In [1]: import numpy as np

In [2]: np.set_printoptions(suppress=True, linewidth=140)

In [3]: M = np.loadtxt("case4.csv", delimiter=",")

In [4]: M
Out[4]: 
array([[10., -5., -2.,  1., -5.,  5.],
       [-5.,  3., -2., -4., -4.,  1.],
       [ 5., -1., 25., -1.,  3.,  5.],
       [-3.,  5., -3., 26., -3.,  5.],
       [ 1.,  1., -2., -3., 16.,  2.],
       [ 1.,  3.,  2.,  2., -2., 28.]])

In [5]: vec = np.array([2, 1, 2, 1, 2, 2])

In [6]: target = M @ vec

In [7]: target
Out[7]: array([ 12., -21.,  74.,  23.,  32.,  63.])

In [8]: np.round(np.linalg.solve(M, target), 1)
Out[8]: array([2., 1., 2., 1., 2., 2.])

In [9]: np.round(np.linalg.solve(M.T, M[1]), 1) + 0
Out[9]: array([0., 1., 0., 0., 0., 0.])

In [10]: left, s, Vt = np.linalg.svd(M)

In [11]: np.argmax(s[:-1] / (s[1:] + 1e-6)) + 1
Out[11]: np.int64(5)

In [12]: B = left[:, :5] @ np.diag(s[:5]) @ Vt[:5]

In [13]: round(float(np.abs(M - B).max()), 1)
Out[13]: 0.6

In [14]: rng = np.random.default_rng(574)

In [15]: idx = rng.permutation(6)

In [16]: idx
Out[16]: array([3, 5, 4, 1, 0, 2])

In [17]: B = M[idx][:, idx]

In [18]: np.diag(B)
Out[18]: array([26., 28., 16.,  3., 10., 25.])

In [19]: np.round(np.sort(np.abs(np.linalg.eigvals(B))), 1)
Out[19]: array([ 1.1, 14.3, 17.1, 18.2, 26.9, 30.5])

In [20]: B
Out[20]: 
array([[26.,  5., -3.,  5., -3., -3.],
       [ 2., 28., -2.,  3.,  1.,  2.],
       [-3.,  2., 16.,  1.,  1., -2.],
       [-4.,  1., -4.,  3., -5., -2.],
       [ 1.,  5., -5., -5., 10., -2.],
       [-1.,  5.,  3., -1.,  5., 25.]])

In [21]: B = np.linalg.inv(M)

In [22]: np.round(np.linalg.inv(B), 1)
Out[22]: 
array([[10., -5., -2.,  1., -5.,  5.],
       [-5.,  3., -2., -4., -4.,  1.],
       [ 5., -1., 25., -1.,  3.,  5.],
       [-3.,  5., -3., 26., -3.,  5.],
       [ 1.,  1., -2., -3., 16.,  2.],
       [ 1.,  3.,  2.,  2., -2., 28.]])

In [23]: np.round(np.linalg.slogdet(M)[0], 1)
Out[23]: np.float64(1.0)

In [24]: (np.abs(B) > 1e-9).astype(int)
Out[24]: 
array([[1, 1, 1, 1, 1, 1],
       [1, 1, 1, 1, 1, 1],
       [1, 1, 1, 1, 1, 1],
       [1, 1, 1, 1, 1, 1],
       [1, 1, 1, 1, 1, 1],
       [1, 1, 1, 1, 1, 1]])

In [25]: vec = np.array([0, 2, -2, 0, 2, -2])

In [26]: target = M @ vec

In [27]: b, lr = np.zeros(6), 1 / np.linalg.norm(M, 2) ** 2

In [28]: for i in range(10):
    ...:     b -= lr * M.T @ (M @ b - target)
    ...:     if i % 2 == 0: print(i, round(np.linalg.norm(M @ b - target), 1))
    ...: 
0 30.2
2 14.9
4 7.8
6 4.3
8 2.6

In [29]: b.round(1)
Out[29]: array([-0.9,  0.4, -1.9,  0.2,  2.1, -1.8])

In [30]: E = np.loadtxt("w.csv", delimiter=",")

In [31]: E
Out[31]: 
array([[5., 1., 0., 0., 0., 0.],
       [0., 5., 1., 0., 0., 0.],
       [0., 0., 5., 1., 0., 0.],
       [0., 0., 0., 5., 1., 0.],
       [0., 0., 0., 0., 5., 1.],
       [0., 0., 0., 0., 0., 5.]])

In [32]: W1 = np.array([[1, -2, 0, -1, 2, -1],
    ...:     [-2, 0, -1, 0, 2, 1],
    ...:     [-1, -1, -1, -2, 1, 2],
    ...:     [-2, -2, -1, 2, 0, -1],
    ...:     [-2, 2, 0, 2, 0, 2],
    ...:     [2, 2, 1, -1, 0, 2]])

In [33]: b = np.array([1, 2, 1, 2, 1, 1])

In [34]: act = np.maximum(E @ W1 + b, 0)

In [35]: (act > 0).astype(int)
Out[35]: 
array([[1, 0, 0, 0, 1, 0],
       [0, 1, 0, 0, 1, 1],
       [0, 0, 0, 0, 1, 1],
       [0, 0, 0, 1, 1, 0],
       [0, 1, 1, 1, 1, 1],
       [1, 1, 1, 0, 1, 1]])

In [36]: act
Out[36]: 
array([[ 4.,  0.,  0.,  0., 13.,  0.],
       [ 0.,  1.,  0.,  0., 12.,  8.],
       [ 0.,  0.,  0.,  0.,  6., 10.],
       [ 0.,  0.,  0., 14.,  1.,  0.],
       [ 0., 14.,  2., 11.,  1., 13.],
       [11., 12.,  6.,  0.,  1., 11.]])

In [37]: basis = np.array([[-3, 3, 4],
    ...:     [0, 0, -5],
    ...:     [-5, 0, -1],
    ...:     [-1, 3, -1],
    ...:     [0, -3, -4],
    ...:     [-2, 1, -1]])

In [38]: (act @ basis).round(6).argmax(axis=1)
Out[38]: array([0, 0, 1, 1, 1, 1])

In [39]: W1 @ basis
Out[39]: 
array([[  0,  -7,   8],
       [  9, -11, -16],
       [  6, -10,  -2],
       [ 11,  -1,   2],
       [  0,   2, -22],
       [-14,   5,  -4]])
